% python3 -q
>>> import numpy as np
>>> from numpy import linalg as LA
>>> np.set_printoptions(precision=2, suppress=True, linewidth=140)
>>> W0 = np.loadtxt("data.csv", delimiter=",")
>>> W0
array([[-2., -2., -2.],
       [-2., -4., -4.],
       [-2., -4., -6.]])
>>> O, R = LA.qr(W0)
>>> np.trace(O @ O.T)
np.float64(3.0)
>>> O.round(2) + 0
array([[-0.58,  0.82,  0.  ],
       [-0.58, -0.41, -0.71],
       [-0.58, -0.41,  0.71]])
>>> np.abs(np.diag(R))
array([3.46, 1.63, 1.41])
>>> np.allclose(R.T @ R, W0.T @ W0)
True
>>> vec = np.array([3, -2, 3])
>>> y = W0 @ vec
>>> b, lr = np.zeros(3), 1 / LA.norm(W0, 2) ** 2
>>> for i in range(40):
...     b -= lr * W0.T @ (W0 @ b - y)
...     if i % 10 == 0: print(i, round(LA.norm(W0 @ b - y), 2))
... 
0 2.61
10 2.51
20 2.42
30 2.33
>>> round(float(LA.cond(W0)), 2)
16.39
>>> round(float(np.abs(LA.eigvals(W0)).max()), 2)
10.1
>>> print((W0 - W0.T) / 2)
[[0. 0. 0.]
 [0. 0. 0.]
 [0. 0. 0.]]
>>> np.sort(np.abs(LA.eigvals(W0)))
array([ 0.62,  1.29, 10.1 ])
>>> np.allclose(W0, W0.T)
True
>>> LA.determinant(W0)
Traceback (most recent call last):
  File "<python-input-19>", line 1, in <module>
    LA.determinant(W0)
    ^^^^^^^^^^^^^^
AttributeError: module 'numpy.linalg' has no attribute 'determinant'
>>> print(LA.matrix_power(W0, 4))
[[1120. 2016. 2512.]
 [2016. 3632. 4528.]
 [2512. 4528. 5648.]]
>>> vals, V = LA.eigh(W0)
>>> vec = np.array([4, -7, -3])
>>> LA.eigvalsh(W0[1:, 1:])
array([-9.12, -0.88])
>>> V * np.abs(vals) @ V.T
array([[2., 2., 2.],
       [2., 4., 4.],
       [2., 4., 6.]])
>>> other = LA.inv(W0)
>>> (np.abs(other) > 1e-9).astype(int)
array([[1, 1, 0],
       [1, 1, 1],
       [0, 1, 1]])
>>> print(LA.det(W0) * other)
[[ 8. -4.  0.]
 [-4.  8. -4.]
 [ 0. -4.  4.]]
>>> print(round(float(LA.cond(W0)), 2))
16.39
>>> print(np.allclose(other, W0.T))
False
>>> other
array([[-1. ,  0.5, -0. ],
       [ 0.5, -1. ,  0.5],
       [-0. ,  0.5, -0.5]])
>>> print(round(LA.slogdet(W0)[0], 2))
-1.0
>>> W0 @ other
array([[1., 0., 0.],
       [0., 1., 0.],
       [0., 0., 1.]])
>>> J = np.load("layer8.npy")
>>> J
array([[-0.12,  0.  ,  0.48,  0.48,  0.72],
       [-0.05,  0.  ,  0.2 ,  0.2 ,  0.3 ],
       [ 0.05,  0.  , -0.2 , -0.2 , -0.3 ],
       [ 0.12,  0.  , -0.48, -0.48, -0.72],
       [-0.05,  0.  ,  0.2 ,  0.2 ,  0.3 ],
       [ 0.13,  0.  , -0.52, -0.52, -0.78]])
>>> f = np.array([0, 3])
>>> np.convolve(J[4], f)
array([ 0.  , -0.15,  0.  ,  0.6 ,  0.6 ,  0.9 ])
>>> np.polyval(f, J[4])
array([3., 3., 3., 3., 3.])
